>>> import numpy as np
>>> import numpy.linalg as la
>>> np.set_printoptions(suppress=True, linewidth=160)
>>> rd = lambda a: np.round(a, 4) + 0
>>> feats = np.load("layer4.npy")
>>> feats
array([[-2.,  1.,  1.],
       [ 1., -2.,  1.],
       [ 1.,  1., -2.]])
>>> r = la.matrix_rank(feats)
>>> r
np.int64(2)
>>> ns = la.svd(feats)[2][r:].T
>>> la.matrix_rank(feats.T @ feats), la.matrix_rank(feats @ feats.T)
(np.int64(2), np.int64(2))
>>> ns.shape
(3, 1)
>>> [int(la.matrix_rank(feats[:, :j + 1])) for j in range(3)]
[1, 2, 2]
>>> rd(feats @ ns)
array([[0.],
       [0.],
       [0.]])
>>> ev, evecs = la.eigh(feats)
>>> vec = np.array([3, 1, 0])
>>> np.abs(feats).sum(axis=1).max(), np.abs(ev).max()
(np.float64(4.0), np.float64(3.0))
>>> rd(evecs * np.maximum(ev, 0) @ evecs.T)
array([[0., 0., 0.],
       [0., 0., 0.],
       [0., 0., 0.]])
>>> rd(evecs * np.abs(ev) @ evecs.T)
array([[ 2., -1., -1.],
       [-1.,  2., -1.],
       [-1., -1.,  2.]])
>>> vec @ feats @ vec
np.float64(-14.0)
>>> print((np.sign(evecs[:, -1].round(6)) == np.sign(evecs[0, -1].round(6))).astype(int))
[1 1 1]
>>> vec @ feats @ vec / (vec @ vec), ev[0], rd(ev[-1])
(np.float64(-1.4), np.float64(-3.0), np.float64(0.0))
>>> rng = np.random.default_rng(827)
>>> A2 = feats + rng.integers(-2, 3, (3, 2)) @ rng.integers(-2, 3, (2, 3))
>>> print(A2)
[[ 2.  7. -3.]
 [-3. -2.  5.]
 [-1.  2.  0.]]
>>> print(np.abs(A2 - feats).sum(axis=1))
[14.  8.  5.]
>>> A2 - feats
array([[ 4.,  6., -4.],
       [-4.,  0.,  4.],
       [-2.,  1.,  2.]])
>>> rd(la.svd(A2 - feats, compute_uv=False))
array([9.4972, 4.3363, 0.    ])
>>> left, s, Vh = la.svd(feats)
>>> np.argmax(s[:-1] / (s[1:] + 1e-6)) + 1
np.int64(2)
>>> A2 = left[:, :2] @ np.diag(s[:2]) @ Vh[:2]
>>> la.matrix_rank(feats, rtol=0.05)
np.int64(2)
>>> rd(la.norm(feats - A2) / la.norm(feats))
np.float64(0.0)
